% ipython --no-banner

In [1]: import numpy as np

In [2]: import numpy.linalg as la

In [3]: np.set_printoptions(precision=2, suppress=True, linewidth=200)

In [4]: K = np.array([[0, 0, 1], [0, 0, 1], [1, 1, 0]])

In [5]: proj = np.triu(np.array([[1, 2, -1], [3, -3, 3], [-3, -3, 3]]), 1) + np.eye(3)

In [6]: B = proj @ K @ la.inv(proj)

In [7]: print(B)
[[-1.  1. -1.]
 [ 3. -3. 13.]
 [ 1. -1.  4.]]

In [8]: print(np.trace(B), np.trace(K))
0.0 0

In [9]: print(np.round(np.poly(B), 2) + 0)
[ 1.  0. -2.  0.]

In [10]: print(proj @ K - K @ proj)
[[-1. -1.  2.]
 [ 3.  3.  0.]
 [ 0. -2. -2.]]

In [11]: print(np.argsort(-la.norm(B, axis=0).round(6), kind="stable")[:3])
[2 0 1]

In [12]: print(la.cond(B) > 100)
True

In [13]: B = np.array([[3, 1, 2, -3, -1],
    ...:     [2, 3, -1, 2, 2],
    ...:     [3, -3, -2, 3, -1],
    ...:     [2, 2, -1, -2, 0],
    ...:     [1, -2, -1, -1, -1]])

In [14]: feats = B + B.T

In [15]: print(feats)
[[ 6  3  5 -1  0]
 [ 3  6 -4  4  0]
 [ 5 -4 -4  2 -2]
 [-1  4  2 -4 -1]
 [ 0  0 -2 -1 -2]]

In [16]: ev, evecs = la.eigh(feats)

In [17]: vec = np.array([-4, 3, 2, 0, 5])

In [18]: print(round(float(vec @ feats @ vec / (vec @ vec)), 2), round(ev[0], 2), np.round(ev[-1], 2))
-2.89 -10.06 9.43

In [19]: print((np.sign(evecs[:, -1].round(6)) == np.sign(evecs[0, -1].round(6))).astype(int))
[1 1 1 1 0]

In [20]: print(la.eigvalsh(feats[1:, 1:]))
[-8.32 -4.07  0.14  8.25]

In [21]: print(vec @ feats @ vec)
-156

In [22]: M = np.loadtxt("block2.csv", delimiter=",")

In [23]: print(M)
[[-3. -1. -3. -1.]
 [ 3.  1.  3.  1.]
 [-3. -1. -3. -1.]
 [ 3.  1.  3.  1.]]

In [24]: B = np.array([[-1, -2], [0, 3]])

In [25]: C = np.kron(B, K)

In [26]: print(round(float(la.norm(C, 2)), 2), np.round(la.norm(B, 2) * la.norm(K, 2), 2))
5.16 5.16

In [27]: X = np.array([[4.0, 0.0, 1.0, -1.0],
    ...:     [0.0, 4.0, -1.0, 1.0],
    ...:     [-1.0, 2.0, 8.0, -3.0],
    ...:     [-1.0, 2.0, 3.0, 2.0]])

In [28]: B = np.array([[-3, 4], [1, 1]])

In [29]: C = np.kron(B, X)

In [30]: print(round(float(la.norm(C, 2)), 2), round(la.norm(B, 2) * la.norm(X, 2), 2))
46.48 46.48

In [31]: print(C)
[[-12.  -0.  -3.   3.  16.   0.   4.  -4.]
 [ -0. -12.   3.  -3.   0.  16.  -4.   4.]
 [  3.  -6. -24.   9.  -4.   8.  32. -12.]
 [  3.  -6.  -9.  -6.  -4.   8.  12.   8.]
 [  4.   0.   1.  -1.   4.   0.   1.  -1.]
 [  0.   4.  -1.   1.   0.   4.  -1.   1.]
 [ -1.   2.   8.  -3.  -1.   2.   8.  -3.]
 [ -1.   2.   3.   2.  -1.   2.   3.   2.]]

In [32]: print(C.shape)
(8, 8)
